$ python3 -q
>>> import numpy as np
>>> np.set_printoptions(suppress=True, linewidth=140)
>>> K = np.loadtxt("test10.csv", delimiter=",")
>>> K
array([[ 1., -1.,  1., -1.],
       [ 1.,  0.,  0.,  0.],
       [ 1.,  1.,  1.,  1.]])
>>> # column 3 repeats column 1
>>> B = K / np.sqrt((K ** 2).mean(axis=1, keepdims=True))
>>> B[2]
array([1., 1., 1., 1.])
>>> cov = K.T @ K
>>> print(np.round(np.linalg.eigvalsh(cov)[::-1], 1))
[4.6 4.  0.4 0. ]
>>> print(np.diff(K, axis=0))
[[ 0.  1. -1.  1.]
 [ 0.  1.  1.  1.]]
>>> np.round(np.linalg.svd(K, compute_uv=False), 1)
array([2.1, 2. , 0.7])
>>> np.round(K.mean(axis=0), 1)
array([1. , 0. , 0.7, 0. ])
>>> K.shape
(3, 4)
>>> K.sum(axis=1)
array([0., 1., 4.])
>>> round(float(np.linalg.norm(K)), 1)
3.0
>>> X = np.load("w.npy")
>>> X
array([[0, 3, 2, 0, 0, 1],
       [0, 3, 1, 2, 1, 2],
       [0, 0, 1, 2, 3, 3],
       [0, 0, 0, 1, 3, 1],
       [0, 0, 0, 0, 1, 2],
       [0, 0, 0, 0, 0, 1]])
>>> np.linalg.lstsq(X[:-1].T, X[-1])[2]
np.int32(5)
>>> np.allclose(X[:-1].T @ np.linalg.lstsq(X[:-1].T, X[-1])[0], X[-1])
True
>>> np.round(np.trace(np.linalg.pinv(X) @ X), 1)
np.float64(5.0)
>>> print(np.round(X @ np.linalg.pinv(X) @ X, 1) + 0)
[[0. 3. 2. 0. 0. 1.]
 [0. 3. 1. 2. 1. 2.]
 [0. 0. 1. 2. 3. 3.]
 [0. 0. 0. 1. 3. 1.]
 [0. 0. 0. 0. 1. 2.]
 [0. 0. 0. 0. 0. 1.]]
>>> feats = np.array([[1, 2, 1, 0, -1, 1],
...     [1, -2, 0, 0, -2, 2],
...     [-1, -2, -2, -2, 0, -1],
...     [2, 1, 2, 1, -2, -2]])
>>> W = np.array([[5, 3, 8],
...     [2, 7, -7],
...     [9, 1, 3],
...     [-5, 6, 8],
...     [2, 8, -7],
...     [5, -1, -2]])
>>> beta = np.array([2, 3, 0])
>>> hid = np.maximum(feats @ W + beta, 0)
>>> np.linalg.matrix_rank(hid)
np.int64(3)
>>> np.round((hid > 0).mean(axis=0), 1)
array([0.8, 0.5, 0.8])
>>> (hid > 0).astype(int)
array([[1, 1, 1],
       [1, 0, 1],
       [0, 0, 0],
       [1, 1, 1]])
>>> Z = np.array([[-6, -2, 0], [9, 1, 3], [-1, 5, -6]])
>>> (hid @ Z).round(6).argmax(axis=1)
array([2, 1, 0, 1])
>>> print(W @ Z)
[[-11  33 -39]
 [ 58 -32  63]
 [-48  -2 -15]
 [ 76  56 -30]
 [ 67 -31  66]
 [-37 -21   9]]
>>> th = np.radians(15)
>>> R = np.eye(6)
>>> R[0, 0] = R[5, 5] = np.cos(th)
>>> R[0, 5], R[5, 0] = -np.sin(th), np.sin(th)
>>> R.round(1)
array([[ 1. ,  0. ,  0. ,  0. ,  0. , -0.3],
       [ 0. ,  1. ,  0. ,  0. ,  0. ,  0. ],
       [ 0. ,  0. ,  1. ,  0. ,  0. ,  0. ],
       [ 0. ,  0. ,  0. ,  1. ,  0. ,  0. ],
       [ 0. ,  0. ,  0. ,  0. ,  1. ,  0. ],
       [ 0.3,  0. ,  0. ,  0. ,  0. ,  1. ]])
>>> B = feats @ R.T
>>> print(np.round(np.linalg.svd(feats, compute_uv=False), 1), np.round(np.linalg.svd(B, compute_uv=False), 1))
[5.4 3.6 3.  1.5] [5.4 3.6 3.  1.5]
>>> round(np.linalg.det(R), 1), round(np.trace(R), 1)
(np.float64(1.0), np.float64(5.9))
>>> np.allclose(feats @ feats.T, B @ B.T)
True
>>> print(np.allclose(np.linalg.norm(feats, axis=1), np.linalg.norm(B, axis=1)))
True
>>> B.round(1)
array([[ 0.7,  2. ,  1. ,  0. , -1. ,  1.2],
       [ 0.4, -2. ,  0. ,  0. , -2. ,  2.2],
       [-0.7, -2. , -2. , -2. ,  0. , -1.2],
       [ 2.4,  1. ,  2. ,  1. , -2. , -1.4]])
>>> J = np.loadtxt("block9.csv", delimiter=",")
>>> J.round(1) + 0
array([[0.1, 0. , 0.2, 0.2, 0.2, 0.1],
       [0. , 0. , 0. , 0. , 0. , 0. ],
       [0.2, 0. , 0.2, 0.2, 0.2, 0.2],
       [0.2, 0. , 0.2, 0.2, 0.2, 0.2],
       [0.2, 0. , 0.2, 0.2, 0.2, 0.2],
       [0.1, 0. , 0.2, 0.2, 0.2, 0.1]])
>>> left, sig, VT = np.linalg.svd(J)
>>> sig.round(1) + 0
array([1., 0., 0., 0., 0., 0.])
>>> B = left[:, :1] @ np.diag(sig[:1]) @ VT[:1]
>>> B.round(1) + 0
array([[0.1, 0. , 0.2, 0.2, 0.2, 0.1],
       [0. , 0. , 0. , 0. , 0. , 0. ],
       [0.2, 0. , 0.2, 0.2, 0.2, 0.2],
       [0.2, 0. , 0.2, 0.2, 0.2, 0.2],
       [0.2, 0. , 0.2, 0.2, 0.2, 0.2],
       [0.1, 0. , 0.2, 0.2, 0.2, 0.1]])
>>> vals, vecs = np.linalg.eigh(J)
>>> np.abs(vecs[:, -1]).round(6).argmax()
np.int64(2)
>>> np.round(np.linalg.svd(J, compute_uv=False), 1) + 0
array([1., 0., 0., 0., 0., 0.])
>>> np.round(vecs @ np.diag(vals) @ vecs.T, 1) + 0
array([[0.1, 0. , 0.2, 0.2, 0.2, 0.1],
       [0. , 0. , 0. , 0. , 0. , 0. ],
       [0.2, 0. , 0.2, 0.2, 0.2, 0.2],
       [0.2, 0. , 0.2, 0.2, 0.2, 0.2],
       [0.2, 0. , 0.2, 0.2, 0.2, 0.2],
       [0.1, 0. , 0.2, 0.2, 0.2, 0.1]])
>>> print(np.round(np.linalg.eigvalsh(J + 2 * np.eye(6)), 1))
[2. 2. 2. 2. 2. 3.]
>>> np.unique(vals.round(6) + 0, return_counts=True)[1]
array([5, 1])
>>> np.round(vecs.T @ J @ vecs, 1) + 0
array([[0., 0., 0., 0., 0., 0.],
       [0., 0., 0., 0., 0., 0.],
       [0., 0., 0., 0., 0., 0.],
       [0., 0., 0., 0., 0., 0.],
       [0., 0., 0., 0., 0., 0.],
       [0., 0., 0., 0., 0., 1.]])
>>> (vals > 1e-8).sum(), (vals < -1e-8).sum()
(np.int64(1), np.int64(0))
>>> left, sig, VT = np.linalg.svd(J)
>>> vecs = VT[:(sig > 1e-8).sum()]
>>> rng = np.random.default_rng(96212)
>>> x0 = J[3] + 4 * J[1] + rng.integers(2) * np.eye(6)[2]
>>> x0.round(1)
array([0.3, 0.1, 1.4, 0.4, 0.4, 0.3])
>>> print(np.linalg.matrix_rank(np.vstack([J, x0])))
2
>>> print(np.round(vecs.T @ vecs, 1) + 0)
[[0.1 0.  0.2 0.2 0.2 0.1]
 [0.  0.  0.  0.  0.  0. ]
 [0.2 0.  0.2 0.2 0.2 0.2]
 [0.2 0.  0.2 0.2 0.2 0.2]
 [0.2 0.  0.2 0.2 0.2 0.2]
 [0.1 0.  0.2 0.2 0.2 0.1]]
>>> round(float(np.linalg.norm(x0 - vecs.T @ vecs @ x0)), 1)
0.9
>>> np.allclose(vecs.T @ vecs @ x0, x0)
False
>>> np.linalg.cond(J) > 100
np.True_
>>> np.linalg.matrix_rank(J, rtol=0.1)
np.int64(1)
>>> print(np.argsort(-np.linalg.norm(J, axis=0).round(6), kind="stable")[:3])
[2 3 4]
>>> f = np.array([1, 2, -4, 4])
>>> g = np.array([-2, -1, 0, 0, 2, 0])
>>> E = f[:, None] + g[None, :]
>>> E
array([[-1,  0,  1,  1,  3,  1],
       [ 0,  1,  2,  2,  4,  2],
       [-6, -5, -4, -4, -2, -4],
       [ 2,  3,  4,  4,  6,  4]])
>>> np.linalg.cond(E) > 100
np.True_
>>> print([round(float(x), 1) for x in np.linalg.svd(E, compute_uv=False)[:3]])
[14.8, 5.8, 0.0]
>>> def softmax(z):
...     e = np.exp(z - z.max(axis=-1, keepdims=True))
...     return e / e.sum(axis=-1, keepdims=True)
... 
>>> softmax(E).sum(axis=1)
array([1., 1., 1., 1.])
>>> print(np.round(softmax(E[0] + 2), 1) + 0)
[0.  0.  0.1 0.1 0.7 0.1]
>>> np.round(softmax(E[0]), 1) + 0
array([0. , 0. , 0.1, 0.1, 0.7, 0.1])
>>> att = E @ E.T / np.sqrt(6)
>>> np.round(softmax(att)[0] @ E, 1)
array([2., 3., 4., 4., 6., 4.])
>>> np.round(softmax(att), 1) + 0
array([[0., 0., 0., 1.],
       [0., 0., 0., 1.],
       [0., 0., 1., 0.],
       [0., 0., 0., 1.]])
>>> softmax(att).round(6).argmax(axis=1)
array([3, 3, 2, 3])
>>> M = np.load("m.npy")
>>> M
array([[ 0,  2,  3,  0,  2],
       [-2,  0, -1,  4,  3],
       [-3,  1,  0,  2,  4],
       [ 0, -4, -2,  0,  0],
       [-2, -3, -4,  0,  0]])
>>> # null space of dimension 1
>>> left, sig, VT = np.linalg.svd(M)
>>> np.argmax(sig[:-1] / (sig[1:] + 1e-6)) + 1
np.int64(4)
>>> sig.round(1) + 0
array([7.7, 7.7, 2.1, 2.1, 0. ])
>>> B = left[:, :4] @ np.diag(sig[:4]) @ VT[:4]
>>> B.round(1) + 0
array([[ 0.,  2.,  3.,  0.,  2.],
       [-2.,  0., -1.,  4.,  3.],
       [-3.,  1.,  0.,  2.,  4.],
       [ 0., -4., -2.,  0.,  0.],
       [-2., -3., -4.,  0.,  0.]])
>>> round(np.linalg.norm(M - B) / np.linalg.norm(M), 1)
np.float64(0.0)
>>> np.linalg.matrix_rank(B)
np.int64(4)
>>> B = np.array([[2, 2], [-2, 2]])
>>> Z = np.kron(B, M)
>>> Z.shape
(10, 10)
>>> Z
array([[ 0,  4,  6,  0,  4,  0,  4,  6,  0,  4],
       [-4,  0, -2,  8,  6, -4,  0, -2,  8,  6],
       [-6,  2,  0,  4,  8, -6,  2,  0,  4,  8],
       [ 0, -8, -4,  0,  0,  0, -8, -4,  0,  0],
       [-4, -6, -8,  0,  0, -4, -6, -8,  0,  0],
       [ 0, -4, -6,  0, -4,  0,  4,  6,  0,  4],
       [ 4,  0,  2, -8, -6, -4,  0, -2,  8,  6],
       [ 6, -2,  0, -4, -8, -6,  2,  0,  4,  8],
       [ 0,  8,  4,  0,  0,  0, -8, -4,  0,  0],
       [ 4,  6,  8,  0,  0, -4, -6, -8,  0,  0]])
